$ python -q
>>> import numpy as np
>>> from numpy import linalg as LA
>>> np.set_printoptions(precision=2, suppress=True, linewidth=100)
>>> A = np.load("m.npy")
>>> A
array([[ 0,  2,  1, -8, -6,  4],
       [ 0,  0, -8, -5, -8, -1],
       [ 0,  0,  0, -6, -5,  2],
       [ 0,  0,  0,  0, -6,  7],
       [ 0,  0,  0,  0,  0, -9],
       [ 0,  0,  0,  0,  0,  0]])
>>> round(LA.norm(A) ** 2 / LA.norm(A, 2) ** 2, 2)
np.float64(1.61)
>>> LA.norm(A, axis=1)
array([11.  , 12.41,  8.06,  9.22,  9.  ,  0.  ])
>>> round(LA.norm(A, 1), 2), round(float(LA.norm(A, np.inf)), 2)
(np.float64(25.0), 22.0)
>>> A[0] @ A[2]
np.int64(86)
>>> round(LA.norm(A, "nuc"), 2)
np.float64(40.53)
>>> np.round(LA.norm(A, 2), 2)
np.float64(17.74)
>>> LA.matrix_rank(A - A[0, 0] * np.eye(6))
np.int64(5)
>>> [int(LA.matrix_rank(LA.matrix_power(A, p))) for p in range(1, 7)]
[5, 4, 3, 2, 1, 0]
>>> feats = np.loadtxt("sample11.csv", delimiter=",")
>>> feats
array([[0.33, 0.33, 0.  , 0.33, 0.  , 0.  ],
       [0.  , 1.  , 0.  , 0.  , 0.  , 0.  ],
       [0.  , 0.25, 0.5 , 0.  , 0.  , 0.25],
       [0.  , 0.  , 0.  , 1.  , 0.  , 0.  ],
       [0.  , 0.33, 0.  , 0.  , 0.33, 0.33],
       [0.25, 0.25, 0.25, 0.  , 0.  , 0.25]])
>>> # rows sum to 1
>>> LA.matrix_power(feats, 2)
array([[0.11, 0.44, 0.  , 0.44, 0.  , 0.  ],
       [0.  , 1.  , 0.  , 0.  , 0.  , 0.  ],
       [0.06, 0.44, 0.31, 0.  , 0.  , 0.19],
       [0.  , 0.  , 0.  , 1.  , 0.  , 0.  ],
       [0.08, 0.53, 0.08, 0.  , 0.11, 0.19],
       [0.15, 0.46, 0.19, 0.08, 0.  , 0.12]])
>>> np.round(LA.matrix_power(feats, 100), 2) + 0
array([[0. , 0.5, 0. , 0.5, 0. , 0. ],
       [0. , 1. , 0. , 0. , 0. , 0. ],
       [0. , 0.9, 0. , 0.1, 0. , 0. ],
       [0. , 0. , 0. , 1. , 0. , 0. ],
       [0. , 0.9, 0. , 0.1, 0. , 0. ],
       [0. , 0.8, 0. , 0.2, 0. , 0. ]])
>>> p = np.eye(6)[3]
>>> for _ in range(5):
...     p = p @ feats
...     print(p.round(2))
... 
[0. 0. 0. 1. 0. 0.]
[0. 0. 0. 1. 0. 0.]
[0. 0. 0. 1. 0. 0.]
[0. 0. 0. 1. 0. 0.]
[0. 0. 0. 1. 0. 0.]
>>> E = np.load("mat.npy")
>>> E
array([[-0.06, -0.65, -0.06],
       [-0.12, -0.92, -0.12],
       [ 0.04,  0.48,  0.04],
       [ 0.07,  0.72,  0.07],
       [-0.1 , -0.86, -0.1 ],
       [ 0.02,  0.25,  0.02],
       [ 0.06,  0.65,  0.06],
       [-0.13, -0.93, -0.13],
       [-0.01, -0.13, -0.01],
       [ 0.04,  0.48,  0.04],
       [-0.13, -0.93, -0.13],
       [ 0.01,  0.13,  0.01],
       [ 0.09,  0.82,  0.09],
       [ 0.04,  0.48,  0.04],
       [-0.13, -0.93, -0.13],
       [ 0.13,  0.93,  0.13],
       [ 0.17,  0.98,  0.17],
       [ 0.15,  0.96,  0.15],
       [-0.08, -0.78, -0.08],
       [ 0.04,  0.48,  0.04],
       [ 0.06,  0.65,  0.06],
       [-0.02, -0.25, -0.02],
       [-0.11, -0.89, -0.11],
       [ 0.06,  0.65,  0.06],
       [-0.33, -1.  , -0.33],
       [ 0.07,  0.72,  0.07]])
>>> def softmax(z):
...     e = np.exp(z - z.max(axis=-1, keepdims=True))
...     return e / e.sum(axis=-1, keepdims=True)
... 
>>> softmax(E[15])
array([0.24, 0.53, 0.24])
>>> softmax(E).sum(axis=1)
array([1., 1., 1., 1., 1., 1., 1., 1., 1., 1., 1., 1., 1., 1., 1., 1., 1., 1., 1., 1., 1., 1., 1.,
       1., 1., 1.])
>>> S = E @ E.T / np.sqrt(3)
>>> softmax(S)[15] @ E
array([0.03, 0.31, 0.03])
